% python3 -q
>>> import numpy as np
>>> from numpy import linalg as LA
>>> np.set_printoptions(precision=3, suppress=True, linewidth=160, floatmode="fixed")
>>> rnd = lambda a: np.round(a, 3) + 0
>>> A = np.loadtxt("case17.csv", delimiter=",")
>>> A
array([[2.100, 3.000, 0.000],
       [0.000, 0.100, 2.000],
       [2.000, 3.000, 0.100]])
>>> left, sv, Vt = LA.svd(A)
>>> rnd(sv)
array([5.141, 2.000, 0.056])
>>> np.argmax(sv[:-1] / (sv[1:] + 1e-6)) + 1
np.int64(2)
>>> A2 = left[:, :2] @ np.diag(sv[:2]) @ Vt[:2]
>>> rnd(LA.norm(A - A2) / LA.norm(A))
np.float64(0.01)
>>> W1 = np.array([[3, 0, 3, 0, 0], [1, 3, 0, 0, 1], [2, 0, 1, 0, 2]])
>>> c = np.array([7, 8, 8, 4, -6])
>>> hid = np.maximum(A @ W1 + c, 0)
>>> (hid > 0).mean(axis=0)
array([1.000, 1.000, 1.000, 1.000, 0.000])
>>> (hid > 0).astype(int)
array([[1, 1, 1, 1, 0],
       [1, 1, 1, 1, 0],
       [1, 1, 1, 1, 0]])
>>> C = np.array([[2, 4, 2], [-1, -3, 3], [1, -5, 5], [2, 5, 0], [4, 0, -4]])
>>> rnd(hid @ C)
array([[ 37.900, -37.300, 155.100],
       [ 31.900, -10.500,  97.100],
       [ 37.500, -36.700, 153.900]])
>>> (hid @ C).round(6).argmax(axis=1)
array([2, 2, 2])
>>> X = np.load("test0.npy")
>>> X
array([[ -2.168,  -3.974,  -7.461],
       [  2.114,   0.205,  -1.192],
       [ 10.339,   3.910,   4.365],
       [  3.843,  -0.902,  -2.854],
       [  8.141,   1.259,   0.389],
       [ -4.898,  -0.621,  -2.431],
       [  0.324,   1.843,   1.265],
       [  5.406,   1.058,   0.087],
       [  2.331,   0.921,  -0.118],
       [  2.222,  -0.554,  -2.332],
       [  0.540,   1.901,   1.352],
       [  2.753,  -1.473,  -3.709],
       [  4.564,   1.910,   1.365],
       [ -1.001,  -2.013,  -4.520],
       [ -6.824,  -1.219,  -3.329],
       [  0.091,   3.533,   3.799],
       [  7.645,   3.328,   3.492],
       [  6.164,   1.273,   0.409],
       [  3.797,   2.213,   1.819],
       [  3.071,   3.916,   4.374],
       [  2.474,   2.453,   2.180],
       [ -5.457,  -1.115,  -3.173],
       [  6.260,   5.043,   6.064],
       [ -0.065,   2.572,   2.359],
       [  8.416,   2.452,   2.178],
       [  4.266,   1.146,   0.219],
       [-12.399,  -3.852,  -7.278]])
>>> A2 = X / LA.norm(X, axis=1, keepdims=True)
>>> C2 = A2 @ A2.T
>>> rnd(np.degrees(np.arccos(np.clip(C2[21, 3], -1, 1))))
np.float64(110.451)
>>> rnd(LA.norm(A2, axis=1))
array([1.000, 1.000, 1.000, 1.000, 1.000, 1.000, 1.000, 1.000, 1.000, 1.000, 1.000, 1.000, 1.000, 1.000, 1.000, 1.000, 1.000, 1.000, 1.000, 1.000, 1.000,
       1.000, 1.000, 1.000, 1.000, 1.000, 1.000])
>>> np.argwhere(np.triu(np.abs(C2) > 0.95, 1))
array([[ 0, 13],
       [ 1,  3],
       [ 2,  5],
       [ 2, 12],
       [ 2, 14],
       [ 2, 16],
       [ 2, 18],
       [ 2, 21],
       [ 2, 24],
       [ 2, 26],
       [ 3,  9],
       [ 3, 11],
       [ 4,  7],
       [ 4,  8],
       [ 4, 17],
       [ 4, 24],
       [ 4, 25],
       [ 5, 12],
       [ 5, 14],
       [ 5, 16],
       [ 5, 21],
       [ 5, 24],
       [ 5, 26],
       [ 6, 10],
       [ 6, 15],
       [ 6, 23],
       [ 7,  8],
       [ 7, 17],
       [ 7, 24],
       [ 7, 25],
       [ 8, 12],
       [ 8, 17],
       [ 8, 24],
       [ 8, 25],
       [ 9, 11],
       [10, 15],
       [10, 23],
       [12, 14],
       [12, 16],
       [12, 17],
       [12, 18],
       [12, 21],
       [12, 24],
       [12, 25],
       [12, 26],
       [14, 16],
       [14, 21],
       [14, 24],
       [14, 26],
       [15, 23],
       [16, 18],
       [16, 21],
       [16, 24],
       [16, 26],
       [17, 24],
       [17, 25],
       [18, 20],
       [18, 22],
       [18, 24],
       [18, 26],
       [19, 20],
       [19, 22],
       [20, 22],
       [21, 24],
       [21, 26],
       [24, 25],
       [24, 26]])
>>> W0 = np.loadtxt("run16.csv", delimiter=",")
>>> W0
array([[-0.454, -0.993,  0.999],
       [-0.040, -0.197,  0.139],
       [ 0.254,  0.890, -0.934],
       [ 0.235,  0.856, -0.876],
       [-0.454, -0.990,  0.996],
       [-0.070, -0.363,  0.414],
       [-0.430, -0.988,  0.996],
       [ 0.354,  0.967, -0.987],
       [-0.363, -0.956,  0.869],
       [-0.414, -0.986,  0.997],
       [ 0.363,  0.967, -0.978],
       [-0.245, -0.851,  0.735],
       [ 0.544,  0.997, -0.999],
       [ 0.188,  0.735, -0.537]])
>>> vec = np.array([2, -3, -3])
>>> rhs = W0 @ vec
>>> rnd(LA.solve(W0.T @ W0, W0.T @ rhs))
array([ 2.000, -3.000, -3.000])
>>> rng = np.random.default_rng(3662)
>>> rhs = rhs + 0.05 * rng.normal(size=14)
>>> rnd(rhs)
array([-0.867,  0.036,  0.718,  0.540, -0.929, -0.318, -0.950,  0.768, -0.432, -0.853,  0.675, -0.097,  1.225, -0.222])
>>> c, *_ = LA.lstsq(W0, rhs)
>>> rnd(c)
array([ 2.129, -3.166, -3.126])
>>> left, sv, Vt = LA.svd(W0)
>>> rnd(sv)
array([4.748, 0.262, 0.178])
>>> np.argmax(sv[:-1] / (sv[1:] + 1e-6)) + 1
np.int64(1)
>>> A2 = left[:, :1] @ np.diag(sv[:1]) @ Vt[:1]
>>> LA.matrix_rank(A2)
np.int64(1)
>>> rnd(LA.norm(W0 - A2, 2)), rnd(sv[1])
(np.float64(0.262), np.float64(0.262))
>>> J = np.load("x.npy")
>>> rnd(J)
array([[-3.414, -2.000, -0.793],
       [-1.773, -2.000, -1.614],
       [-0.920, -2.000, -2.040],
       [-5.265, -2.000,  0.132],
       [-2.770, -2.000, -1.115],
       [-2.861, -2.000, -1.069],
       [-0.316, -2.000, -2.342],
       [ 2.041, -2.000, -3.521],
       [ 1.953, -2.000, -3.477],
       [ 2.025, -2.000, -3.512],
       [-1.498, -2.000, -1.751],
       [-0.459, -2.000, -2.270]])
>>> A2 = np.array([[6, 3, 8], [7, 8, 6], [7, 6, 4]])
>>> rnd(np.einsum("ij,ij->i", J, J))
array([16.282,  9.746,  9.008, 31.737, 12.914, 13.331,  9.584, 20.561, 19.902, 20.436,  9.310,  9.366])
>>> np.vstack([J, A2.T]).shape
(15, 3)
>>> rnd(np.einsum("ij->j", J))
array([-13.256, -24.000, -23.372])
>>> LA.matrix_rank(np.vstack([J, A2.T]))
np.int64(3)
>>> LA.matrix_rank(J @ A2)
np.int64(2)
>>> A2 = J / LA.norm(J, axis=1, keepdims=True)
>>> C2 = A2 @ A2.T
>>> rnd(np.degrees(np.arccos(np.clip(C2[5, 11], -1, 1))))
np.float64(46.146)
>>> rk = LA.matrix_rank(J)
>>> rk
np.int64(2)
>>> ns = LA.svd(J)[2][rk:].T
>>> ns.shape
(3, 1)
>>> np.allclose(J @ ns, 0)
True
>>> rnd(ns[:, 0] / ns[np.abs(ns[:, 0]).round(6).argmax(), 0])
array([-0.400,  1.000, -0.800])
>>> [int(LA.matrix_rank(J[:, :j + 1])) for j in range(3)]
[1, 2, 2]
>>> [int(LA.matrix_rank(J[:i])) for i in range(1, len(J) + 1)]
[1, 2, 2, 2, 2, 2, 2, 2, 2, 2, 2, 2]
>>> np.argsort(-LA.norm(J, axis=0).round(6), kind="stable")[:3]
array([0, 2, 1])
>>> rnd(LA.norm(J, 2) / LA.norm(J))
np.float64(0.772)
>>> LA.cond(J) > 100
np.True_
>>> [round(float(x), 3) for x in LA.svd(J, compute_uv=False)[:3]]
[10.417, 8.583, 0.0]
>>> K = np.array([[9, 9], [9, 9]])
>>> # column 1 repeats column 0
>>> hat = np.triu(np.array([[2, 0], [-3, -2]]), 1) + np.eye(2)
>>> A2 = hat @ K @ LA.inv(hat)
>>> hat @ K - K @ hat
array([[0.000, 0.000],
       [0.000, 0.000]])
>>> A2
array([[9.000, 9.000],
       [9.000, 9.000]])
>>> LA.matrix_rank(A2)
np.int64(1)
>>> rnd(LA.det(A2))
np.float64(0.0)
>>> ev, V = LA.eigh(K)
>>> rnd(LA.eigvalsh(K + 2 * np.eye(2)))
array([ 2.000, 20.000])
>>> rnd(V.T @ V)
array([[1.000, 0.000],
       [0.000, 1.000]])
>>> ev.sum(), np.trace(K)
(np.float64(18.0), np.int64(18))
>>> rnd(LA.svd(K, compute_uv=False))
array([18.000,  0.000])
>>> arr = np.array([[0, 0, -2, 0], [0, 0, 0, 0], [-2, 0, 0, -2]])
>>> left, sv, Vt = LA.svd(arr)
>>> rnd(sv)
array([2.828, 2.000, 0.000])
>>> np.argmax(sv[:-1] / (sv[1:] + 1e-6)) + 1
np.int64(2)
>>> A2 = left[:, :2] @ np.diag(sv[:2]) @ Vt[:2]
>>> rnd(LA.norm(arr - A2, 2)), sv[2]
(np.float64(0.0), np.float64(0.0))
>>> rnd(A2)
array([[ 0.000,  0.000, -2.000,  0.000],
       [ 0.000,  0.000,  0.000,  0.000],
       [-2.000,  0.000,  0.000, -2.000]])
>>> LA.matrix_rank(arr, rtol=0.05)
np.int64(2)
>>> LA.matrix_rank(A2)
np.int64(2)
